% python3 -q
>>> import numpy as np
>>> import numpy.linalg as la
>>> np.set_printoptions(precision=2, suppress=True, linewidth=140)
>>> def rd(a):
...     return np.round(a, 2) + 0
... 
>>> u = np.array([-2, 1, 1])
>>> r1 = np.array([1, 3, 0, 2])
>>> m1 = np.outer(u, r1)
>>> m1
array([[-2, -6,  0, -4],
       [ 1,  3,  0,  2],
       [ 1,  3,  0,  2]])
>>> theta = np.radians(15)
>>> r_ = np.eye(4)
>>> r_[0, 0] = r_[3, 3] = np.cos(theta)
>>> r_[0, 3], r_[3, 0] = -np.sin(theta), np.sin(theta)
>>> rd(r_)
array([[ 0.97,  0.  ,  0.  , -0.26],
       [ 0.  ,  1.  ,  0.  ,  0.  ],
       [ 0.  ,  0.  ,  1.  ,  0.  ],
       [ 0.26,  0.  ,  0.  ,  0.97]])
>>> A2 = m1 @ r_.T
>>> rd(la.det(r_)), rd(np.trace(r_))
(np.float64(1.0), np.float64(3.93))
>>> rd(A2)
array([[-0.9 , -6.  ,  0.  , -4.38],
       [ 0.45,  3.  ,  0.  ,  2.19],
       [ 0.45,  3.  ,  0.  ,  2.19]])
>>> rd(np.abs(A2 - m1).max(axis=0))
array([1.1 , 0.  , 0.  , 0.38])
>>> print(rd(la.svd(m1, compute_uv=False)), rd(la.svd(A2, compute_uv=False)))
[9.17 0.   0.  ] [9.17 0.   0.  ]
>>> np.allclose(la.norm(m1, axis=1), la.norm(A2, axis=1))
True
>>> print(np.unravel_index(np.abs(m1).argmax(), m1.shape))
(np.int64(0), np.int64(1))
>>> la.matrix_rank(m1)
np.int64(1)
>>> print(m1.sum(axis=1))
[-12   6   6]
>>> rd(la.norm(m1))
np.float64(9.17)
>>> la.cond(m1) > 100
np.True_
>>> la.matrix_rank(m1, rtol=0.1)
np.int64(1)
>>> [round(float(x), 2) for x in la.svd(m1, compute_uv=False)[:3]]
[9.17, 0.0, 0.0]
>>> print(rd(la.norm(m1, 2) / la.norm(m1)))
1.0
>>> E = np.arange(12).reshape(3, 4) + -3
>>> E
array([[-3, -2, -1,  0],
       [ 1,  2,  3,  4],
       [ 5,  6,  7,  8]])
>>> np.abs(np.diag(la.qr(E)[1])) > 1e-9
array([ True,  True, False])
>>> np.unique(E.round(6), axis=0).shape
(3, 4)
>>> print(rd(np.trace(la.pinv(E) @ E)))
2.0
>>> np.allclose(E[:-1].T @ la.lstsq(E[:-1].T, E[-1])[0], E[-1])
True
>>> arr = np.load("dump.npy")
>>> arr
array([[ 8, 17, 10, 17],
       [ 7, 16,  9, 16],
       [-4,  5, -2,  5]])
>>> def softmax(z):
...     e = np.exp(z - z.max(axis=-1, keepdims=True))
...     return e / e.sum(axis=-1, keepdims=True)
... 
>>> print(rd(softmax(arr).sum(axis=1)))
[1. 1. 1.]
>>> S = arr @ arr.T / np.sqrt(4)
>>> softmax(S).round(6).argmax(axis=1)
array([0, 0, 0])
>>> rd(softmax(S)[2] @ arr)
array([ 7.88, 16.88,  9.88, 16.88])
